% python3 -q
>>> import numpy as np
>>> import numpy.linalg as la
>>> np.set_printoptions(precision=3, suppress=True, linewidth=200, sign=" ")
>>> arr = np.loadtxt("out7.csv", delimiter=",")
>>> print(arr)
[[ 0.672 -0.683 -0.831 -0.807  0.84   0.336  0.487 -0.257 -0.121  0.291 -0.155  0.313]
 [-0.683  0.242 -0.788  0.363 -0.006 -0.21   0.589  0.352 -0.159  0.145  0.509 -1.088]
 [-0.831 -0.788  0.739 -0.048  0.2   -0.457 -0.008 -0.506  0.465  0.188  1.28  -0.794]
 [-0.807  0.363 -0.048  0.349  0.287 -1.431 -0.633 -0.124 -0.171 -0.17   0.147  0.169]
 [ 0.84  -0.006  0.2    0.287  1.643  0.526  0.449 -0.472  0.7   -0.532  0.228 -1.327]
 [ 0.336 -0.21  -0.457 -1.431  0.526  0.685 -1.367  0.783 -0.907 -0.36   0.603  0.127]
 [ 0.487  0.589 -0.008 -0.633  0.449 -1.367  0.671 -0.43   0.411 -1.338  0.094  0.653]
 [-0.257  0.352 -0.506 -0.124 -0.472  0.783 -0.43  -0.47   1.122 -0.305  0.009 -0.375]
 [-0.121 -0.159  0.465 -0.171  0.7   -0.907  0.411  1.122 -0.067  0.486 -0.344  0.649]
 [ 0.291  0.145  0.188 -0.17  -0.532 -0.36  -1.338 -0.305  0.486  0.104  1.482  0.158]
 [-0.155  0.509  1.28   0.147  0.228  0.603  0.094  0.009 -0.344  1.482 -0.204 -0.053]
 [ 0.313 -1.088 -0.794  0.169 -1.327  0.127  0.653 -0.375  0.649  0.158 -0.053  0.636]]
>>> # symmetric
>>> print(la.cond(arr) > 100)
True
>>> print(np.argsort(-la.norm(arr, axis=0).round(6), kind="stable")[:3])
[ 5  4  6]
>>> print(arr @ la.pinv(arr) @ arr)
[[ 0.672 -0.683 -0.831 -0.807  0.84   0.336  0.487 -0.257 -0.121  0.291 -0.155  0.313]
 [-0.683  0.242 -0.788  0.363 -0.006 -0.21   0.589  0.352 -0.159  0.145  0.509 -1.088]
 [-0.831 -0.788  0.739 -0.048  0.2   -0.457 -0.008 -0.506  0.465  0.188  1.28  -0.794]
 [-0.807  0.363 -0.048  0.349  0.287 -1.431 -0.633 -0.124 -0.171 -0.17   0.147  0.169]
 [ 0.84  -0.006  0.2    0.287  1.643  0.526  0.449 -0.472  0.7   -0.532  0.228 -1.327]
 [ 0.336 -0.21  -0.457 -1.431  0.526  0.685 -1.367  0.783 -0.907 -0.36   0.603  0.127]
 [ 0.487  0.589 -0.008 -0.633  0.449 -1.367  0.671 -0.43   0.411 -1.338  0.094  0.653]
 [-0.257  0.352 -0.506 -0.124 -0.472  0.783 -0.43  -0.47   1.122 -0.305  0.009 -0.375]
 [-0.121 -0.159  0.465 -0.171  0.7   -0.907  0.411  1.122 -0.067  0.486 -0.344  0.649]
 [ 0.291  0.145  0.188 -0.17  -0.532 -0.36  -1.338 -0.305  0.486  0.104  1.482  0.158]
 [-0.155  0.509  1.28   0.147  0.228  0.603  0.094  0.009 -0.344  1.482 -0.204 -0.053]
 [ 0.313 -1.088 -0.794  0.169 -1.327  0.127  0.653 -0.375  0.649  0.158 -0.053  0.636]]
>>> print(la.lstsq(arr[:-1].T, arr[-1])[2])
11
>>> print(round(np.trace(la.pinv(arr) @ arr), 3))
11.0
>>> print(np.abs(np.diag(la.qr(arr)[1])) > 1e-9)
[ True  True  True  True  True  True  True  True  True  True  True False]
